>>> import numpy as np
>>> import numpy.linalg as la
>>> np.set_printoptions(suppress=True, linewidth=100)
>>> r0 = np.array([3, -3, 2, 2])
>>> rng = np.random.default_rng(32)
>>> M = np.outer(rng.normal(size=18), r0) + 0.1 * rng.normal(size=(18, 4))
>>> M.round(3)
array([[ 2.661, -2.848,  1.947,  1.786],
       [ 2.266, -2.314,  1.448,  1.467],
       [-0.011,  0.198,  0.003, -0.106],
       [ 2.237, -1.874,  1.399,  1.25 ],
       [-1.977,  2.014, -1.476, -1.379],
       [-5.449,  5.731, -3.617, -3.763],
       [ 4.914, -4.938,  3.276,  3.323],
       [ 1.626, -1.424,  0.918,  0.875],
       [-6.067,  6.331, -4.2  , -4.274],
       [-3.189,  3.314, -2.072, -2.239],
       [-1.825,  1.936, -1.242, -1.223],
       [ 1.025, -1.075,  0.617,  0.546],
       [ 3.861, -4.155,  2.697,  2.702],
       [ 0.928, -0.881,  0.62 ,  0.537],
       [-1.282,  1.264, -0.889, -1.078],
       [ 1.345, -1.364,  0.896,  0.846],
       [-0.834,  0.595, -0.307, -0.511],
       [ 0.65 , -0.601,  0.467,  0.308]])
>>> Xs = M - M.mean(axis=0)
>>> left, sigma, Vt = la.svd(Xs, full_matrices=False)
>>> np.searchsorted(np.cumsum(sigma ** 2) / (sigma ** 2).sum(), 0.9) + 1
np.int64(1)
>>> sigma.round(3)
array([21.098,  0.459,  0.304,  0.232])
>>> la.matrix_rank(Xs)
np.int64(4)
>>> Y = np.c_[M[:, :3] @ np.array([[0, 3, -1], [-3, 3, -1], [1, 3, -1]]), np.array([0, 2, 2, -1, 1, -1, -1, 2, -2, 0, 2, -2, -1, 0, 2, 0, -1, -1])]
>>> Y.round(3)
array([[ 10.491,   5.278,  -1.759,   0.   ],
       [  8.391,   4.2  ,  -1.4  ,   2.   ],
       [ -0.592,   0.573,  -0.191,   2.   ],
       [  7.02 ,   5.289,  -1.763,  -1.   ],
       [ -7.517,  -4.318,   1.439,   1.   ],
       [-20.808, -10.003,   3.334,  -1.   ],
       [ 18.089,   9.756,  -3.252,  -1.   ],
       [  5.189,   3.36 ,  -1.12 ,   2.   ],
       [-23.193, -11.808,   3.936,  -2.   ],
       [-12.016,  -5.84 ,   1.947,   0.   ],
       [ -7.049,  -3.396,   1.132,   2.   ],
       [  3.842,   1.7  ,  -0.567,  -2.   ],
       [ 15.161,   7.212,  -2.404,  -1.   ],
       [  3.261,   2.001,  -0.667,   0.   ],
       [ -4.682,  -2.722,   0.907,   2.   ],
       [  4.987,   2.633,  -0.878,   0.   ],
       [ -2.091,  -1.638,   0.546,  -1.   ],
       [  2.27 ,   1.548,  -0.516,  -1.   ]])
>>> la.matrix_rank(Y)
np.int64(3)
>>> np.round(la.norm(Y - M @ la.lstsq(M, Y)[0], axis=0), 3) + 0
array([0.   , 0.   , 0.   , 5.724])
>>> X = np.load("test7.npy")
>>> X
array([[ 13,   8,   7,   5],
       [ -4,  27,  -1,  -3],
       [ -2,  -7, -23,  -8],
       [  4,   3,   3,  -1]])
>>> Y = np.array([[-1, 1], [-1, 0]])
>>> cent = np.kron(Y, X)
>>> la.matrix_rank(cent)
np.int64(8)
>>> data = np.array([[0, 0, 0, 0],
...     [0, 0, 0, 0],
...     [1, -1, 2, 2],
...     [0, 0, 0, 0],
...     [-1, -1, -1, -4],
...     [-2, 0, -2, -1],
...     [-3, 0, -3, -2],
...     [2, -1, 2, -2],
...     [-2, 0, -2, -1],
...     [0, 0, 0, 0],
...     [0, 0, 0, 0],
...     [-2, 0, -2, -1],
...     [0, 0, 0, 0],
...     [0, 0, 0, 0],
...     [-2, 0, -2, -1],
...     [0, 0, 0, 0]])
>>> data
array([[ 0,  0,  0,  0],
       [ 0,  0,  0,  0],
       [ 1, -1,  2,  2],
       [ 0,  0,  0,  0],
       [-1, -1, -1, -4],
       [-2,  0, -2, -1],
       [-3,  0, -3, -2],
       [ 2, -1,  2, -2],
       [-2,  0, -2, -1],
       [ 0,  0,  0,  0],
       [ 0,  0,  0,  0],
       [-2,  0, -2, -1],
       [ 0,  0,  0,  0],
       [ 0,  0,  0,  0],
       [-2,  0, -2, -1],
       [ 0,  0,  0,  0]])
>>> x0 = np.array([2, 5, 5, 0])
>>> h = np.maximum(data @ x0, 0)
>>> np.maximum(data @ x0, 0) - np.maximum(-data @ x0, 0)
array([  0,   0,   7,   0, -12, -14, -21,   9, -14,   0,   0, -14,   0,   0, -14,   0])
>>> np.flatnonzero(h > 1e-9)
array([2, 7])
>>> data.T @ h
array([ 25, -16,  32,  -4])
